>>> import numpy as np
>>> np.set_printoptions(precision=2, suppress=True, linewidth=120, legacy="1.25")
>>> tidy = lambda a: np.round(a, 2) + 0
>>> mat = np.array([[1, 0, 1, 2], [1, 0, 2, 2], [2, 2, 0, 1]])
>>> mat
array([[1, 0, 1, 2],
       [1, 0, 2, 2],
       [2, 2, 0, 1]])
>>> other = np.array([[-2, -1, 0], [0, -1, 2]])
>>> C = np.kron(other, mat)
>>> np.linalg.matrix_rank(C)
6
>>> C.shape
(6, 12)
>>> def softmax(z):
...     e = np.exp(z - z.max(axis=-1, keepdims=True))
...     return e / e.sum(axis=-1, keepdims=True)
... 
>>> tidy(softmax(mat[1] + -1))
array([0.15, 0.05, 0.4 , 0.4 ])
>>> tidy(softmax(mat).sum(axis=1))
array([1., 1., 1.])
>>> scores = mat @ mat.T / np.sqrt(4)
>>> tidy(softmax(scores + np.triu(np.full(scores.shape, -np.inf), 1)))
array([[1.  , 0.  , 0.  ],
       [0.27, 0.73, 0.  ],
       [0.07, 0.07, 0.86]])
>>> tidy(softmax(scores))
array([[0.33, 0.55, 0.12],
       [0.25, 0.69, 0.06],
       [0.07, 0.07, 0.86]])
>>> w1 = np.array([[3, -5, -4, -1], [2, 2, 1, -1], [0, -5, 1, 1], [2, 3, 5, -5]])
>>> coef = np.array([1, 1, 3, 2])
>>> H = np.maximum(mat @ w1 + coef, 0)
>>> np.linalg.matrix_rank(H)
2
>>> (H > 0).mean(axis=0)
array([1., 0., 1., 0.])
>>> C = np.array([[-2, 1, -3], [-3, 2, -5], [3, 1, 1], [-4, 1, -1]])
>>> H @ C
array([[ 14,  18, -14],
       [ 17,  19, -13],
       [-20,  15, -37]])
>>> w1 @ C
array([[  1, -12,  13],
       [ -3,   6, -14],
       [ 14,  -8,  25],
       [ 22,   8, -11]])
>>> f, g = mat[2], mat[0]
>>> f @ g
4
>>> f @ f
9
>>> p = (f @ g) / (f @ f) * f
>>> tidy(p)
array([0.89, 0.89, 0.  , 0.44])
>>> tidy(np.linalg.norm(f + g) ** 2 + np.linalg.norm(f - g) ** 2)
30.0
>>> x = np.array([-2, 0, 1, -2])
>>> np.sign((mat @ x).round(6))
array([-1, -1, -1])
>>> mat @ (2 * x)
array([-10,  -8, -12])
>>> (mat * x).sum(axis=1)
array([-5, -4, -6])
>>> np.einsum("ij,j->i", mat, x)
array([-5, -4, -6])
>>> mat @ x
array([-5, -4, -6])
>>> data = np.minimum.outer(np.arange(1, 6), np.arange(1, 6)) * -1
>>> data
array([[-1, -1, -1, -1, -1],
       [-1, -2, -2, -2, -2],
       [-1, -2, -3, -3, -3],
       [-1, -2, -3, -4, -4],
       [-1, -2, -3, -4, -5]])
>>> # symmetric, so the eigenvalues are real
>>> tidy(np.poly(data))
array([ 1., 15., 35., 28.,  9.,  1.])
>>> np.einsum("ij,ji->", data, data)
155
>>> tidy(np.linalg.eigvals(data).sum().real)
-15.0
>>> tidy(np.linalg.eigvals(data))
array([-12.34,  -1.45,  -0.58,  -0.35,  -0.27])
